$ python -q
>>> import numpy as np
>>> from numpy import linalg as LA
>>> np.set_printoptions(precision=1, suppress=True, linewidth=100)
>>> feats = np.loadtxt("m.csv", delimiter=",")
>>> print(feats)
[[ 0.  -1.7 -0.9 -0.8  0.3  0.8 -0.8 -1.4  0.   0.9]
 [-1.1  0.2  0.2 -0.6  0.4  0.6  1.1 -0.8  2.4  0.6]
 [ 2.5 -0.4  0.9 -0.3 -0.7 -2.   0.5  1.4  0.   0.6]
 [ 0.6  0.4 -0.9 -0.6 -0.4  1.4 -2.3 -0.9  0.4  0.5]
 [-1.2 -1.2  0.2  1.5  0.1 -0.4  0.1 -0.6  0.   0.4]
 [-0.5  1.8  0.2 -1.9  1.3  1.1 -0.6 -0.5  0.7  0.5]
 [-0.6  0.3 -1.1  1.  -1.5 -1.4  1.3 -0.3 -0.1 -0.2]
 [ 2.5  1.7  0.   0.2  1.2 -0.3  1.4 -0.1 -1.1 -1.1]
 [ 0.6 -1.5  0.5 -0.9 -0.4  0.5  1.8 -0.4 -0.4 -1.3]
 [-0.7  0.4  0.   0.  -0.8  0.8 -0.2 -1.4 -0.7  1.5]
 [ 0.1  0.6  0.   0.9 -1.1  0.7 -0.7  1.7 -0.1 -0.6]
 [ 0.9 -0.4  0.   0.2 -0.9  0.6  0.3 -0.1 -1.5 -0.3]
 [-0.6 -1.9  0.3  1.7  1.   0.1  1.5  0.4  1.4 -0.6]]
>>> q, r_ = LA.qr(feats)
>>> np.round(q @ r_, 1) + 0
array([[ 0. , -1.7, -0.9, -0.8,  0.3,  0.8, -0.8, -1.4,  0. ,  0.9],
       [-1.1,  0.2,  0.2, -0.6,  0.4,  0.6,  1.1, -0.8,  2.4,  0.6],
       [ 2.5, -0.4,  0.9, -0.3, -0.7, -2. ,  0.5,  1.4,  0. ,  0.6],
       [ 0.6,  0.4, -0.9, -0.6, -0.4,  1.4, -2.3, -0.9,  0.4,  0.5],
       [-1.2, -1.2,  0.2,  1.5,  0.1, -0.4,  0.1, -0.6,  0. ,  0.4],
       [-0.5,  1.8,  0.2, -1.9,  1.3,  1.1, -0.6, -0.5,  0.7,  0.5],
       [-0.6,  0.3, -1.1,  1. , -1.5, -1.4,  1.3, -0.3, -0.1, -0.2],
       [ 2.5,  1.7,  0. ,  0.2,  1.2, -0.3,  1.4, -0.1, -1.1, -1.1],
       [ 0.6, -1.5,  0.5, -0.9, -0.4,  0.5,  1.8, -0.4, -0.4, -1.3],
       [-0.7,  0.4,  0. ,  0. , -0.8,  0.8, -0.2, -1.4, -0.7,  1.5],
       [ 0.1,  0.6,  0. ,  0.9, -1.1,  0.7, -0.7,  1.7, -0.1, -0.6],
       [ 0.9, -0.4,  0. ,  0.2, -0.9,  0.6,  0.3, -0.1, -1.5, -0.3],
       [-0.6, -1.9,  0.3,  1.7,  1. ,  0.1,  1.5,  0.4,  1.4, -0.6]])
>>> print(q.round(1) + 0)
[[ 0.  -0.4  0.5 -0.4 -0.2  0.  -0.1  0.  -0.1 -0.5]
 [ 0.3  0.1 -0.2 -0.2  0.   0.   0.4 -0.1  0.7 -0.1]
 [-0.6 -0.2 -0.3  0.   0.3 -0.4 -0.2 -0.1  0.4 -0.3]
 [-0.1  0.1  0.5 -0.1  0.   0.4 -0.3 -0.2  0.5  0.4]
 [ 0.3 -0.2 -0.1  0.3 -0.1  0.  -0.2 -0.5  0.   0.2]
 [ 0.1  0.5 -0.2 -0.4 -0.2  0.   0.   0.1 -0.1 -0.2]
 [ 0.1  0.1  0.5  0.3  0.3 -0.5  0.4  0.1  0.1  0. ]
 [-0.6  0.3  0.1  0.3 -0.5  0.1  0.4 -0.2  0.   0. ]
 [-0.1 -0.4 -0.2 -0.4  0.2  0.2  0.5  0.  -0.1  0.4]
 [ 0.2  0.1 -0.1  0.   0.3  0.3  0.1 -0.6  0.  -0.4]
 [ 0.   0.1  0.   0.3  0.3  0.5 -0.1  0.5  0.1 -0.2]
 [-0.2 -0.1  0.1  0.1  0.2  0.4  0.2 -0.1 -0.2 -0.2]
 [ 0.1 -0.4 -0.1  0.3 -0.4  0.2  0.2  0.2  0.3 -0.2]]
>>> np.round(q.T @ q, 1) + 0
array([[1., 0., 0., 0., 0., 0., 0., 0., 0., 0.],
       [0., 1., 0., 0., 0., 0., 0., 0., 0., 0.],
       [0., 0., 1., 0., 0., 0., 0., 0., 0., 0.],
       [0., 0., 0., 1., 0., 0., 0., 0., 0., 0.],
       [0., 0., 0., 0., 1., 0., 0., 0., 0., 0.],
       [0., 0., 0., 0., 0., 1., 0., 0., 0., 0.],
       [0., 0., 0., 0., 0., 0., 1., 0., 0., 0.],
       [0., 0., 0., 0., 0., 0., 0., 1., 0., 0.],
       [0., 0., 0., 0., 0., 0., 0., 0., 1., 0.],
       [0., 0., 0., 0., 0., 0., 0., 0., 0., 1.]])
>>> np.abs(np.diag(r_))
array([4.3, 4.1, 2. , 3.4, 3. , 2.8, 3.4, 2.1, 2.6, 1.3])
>>> round(float(abs(r_[0, 0])), 1), round(float(LA.norm(feats[:, 0])), 1)
(4.3, 4.3)
>>> q.shape, r_.shape
((13, 10), (10, 10))
>>> print(r_)
[[-4.3 -0.8 -0.5  0.6  0.1  1.1 -0.5 -1.2  1.7  0.9]
 [ 0.   4.1 -0.3 -1.1  0.4  0.5 -1.1  0.1 -0.1  0.3]
 [ 0.   0.  -2.   0.1 -0.9  0.6 -1.4 -1.4 -0.7  0.3]
 [ 0.   0.   0.   3.4 -0.7 -1.5  1.1  1.5 -0.6 -0.9]
 [ 0.   0.   0.   0.  -3.  -0.5 -0.4  0.6 -1.   0.5]
 [ 0.   0.   0.   0.   0.   2.8 -1.1 -0.4 -0.4 -0.3]
 [ 0.   0.   0.   0.   0.   0.   3.4 -0.8  0.1 -1.2]
 [ 0.   0.   0.   0.   0.   0.   0.   2.1  0.9 -1.4]
 [ 0.   0.   0.   0.   0.   0.   0.   0.   2.6  0.8]
 [ 0.   0.   0.   0.   0.   0.   0.   0.   0.  -1.3]]
>>> vec = np.array([2, 0, -2, -3, 2, 2, 0, 1, -1, 0])
>>> y = feats @ vec
>>> y
array([ 5. , -2. ,  0.1,  5.5, -8.5,  7.9, -8. ,  7.2,  3.1, -2.1, -1.5,  2. , -5.7])
>>> print(np.round(LA.lstsq(feats, y)[0], 1) + 0)
[ 2.  0. -2. -3.  2.  2.  0.  1. -1.  0.]
>>> np.round(LA.solve(feats.T @ feats, feats.T @ y), 1) + 0
array([ 2.,  0., -2., -3.,  2.,  2.,  0.,  1., -1.,  0.])
>>> np.round(LA.pinv(feats) @ feats, 1) + 0
array([[1., 0., 0., 0., 0., 0., 0., 0., 0., 0.],
       [0., 1., 0., 0., 0., 0., 0., 0., 0., 0.],
       [0., 0., 1., 0., 0., 0., 0., 0., 0., 0.],
       [0., 0., 0., 1., 0., 0., 0., 0., 0., 0.],
       [0., 0., 0., 0., 1., 0., 0., 0., 0., 0.],
       [0., 0., 0., 0., 0., 1., 0., 0., 0., 0.],
       [0., 0., 0., 0., 0., 0., 1., 0., 0., 0.],
       [0., 0., 0., 0., 0., 0., 0., 1., 0., 0.],
       [0., 0., 0., 0., 0., 0., 0., 0., 1., 0.],
       [0., 0., 0., 0., 0., 0., 0., 0., 0., 1.]])
>>> rng = np.random.default_rng(992)
>>> y = y + 0.1 * rng.normal(size=13)
>>> print(y)
[ 5.  -2.   0.1  5.6 -8.3  7.9 -8.1  7.1  3.3 -2.1 -1.4  2.1 -5.7]
>>> beta, *_ = LA.lstsq(feats, y)
>>> np.round(LA.norm(y - feats @ beta), 1)
np.float64(0.2)
>>> [round(float(LA.norm(LA.solve(feats.T @ feats + lam * np.eye(10), feats.T @ y))), 2) for lam in (0, 1, 10, 100)]
[5.07, 4.14, 2.75, 0.73]
>>> np.round(feats.T @ (y - feats @ beta), 1) + 0
array([0., 0., 0., 0., 0., 0., 0., 0., 0., 0.])
>>> vec = np.array([3, 9, 9, 3, 8, 7, 5, 7, 2, 5])
>>> vec @ feats
Traceback (most recent call last):
  File "<python-input-27>", line 1, in <module>
    vec @ feats
    ~~~~^~~~~~~
ValueError: matmul: Input operand 1 has a mismatch in its core dimension 0, with gufunc signature (n?,k),(k,m?)->(n?,m?) (size 13 is different from 10)
>>> feats @ (2 * vec)
array([-54.2,  27.2,  13.6, -24.8, -23.6,  52.6, -49.2,  59. , -21.4,  -8. ,  19.4, -14. ,  15.4])
>>> feats @ np.eye(10)[3]
array([-0.8, -0.6, -0.3, -0.6,  1.5, -1.9,  1. ,  0.2, -0.9,  0. ,  0.9,  0.2,  1.7])
>>> print((feats @ vec).argmax())
7
>>> print(feats @ np.ones(10))
[-3.6  3.   2.5 -1.8 -1.1  2.1 -2.6  4.4 -1.5 -1.1  1.5 -1.2  3.3]
>>> (feats * vec).sum(axis=1)
array([-27.1,  13.6,   6.8, -12.4, -11.8,  26.3, -24.6,  29.5, -10.7,  -4. ,   9.7,  -7. ,   7.7])
>>> np.einsum("ij,j->i", feats, vec)
array([-27.1,  13.6,   6.8, -12.4, -11.8,  26.3, -24.6,  29.5, -10.7,  -4. ,   9.7,  -7. ,   7.7])
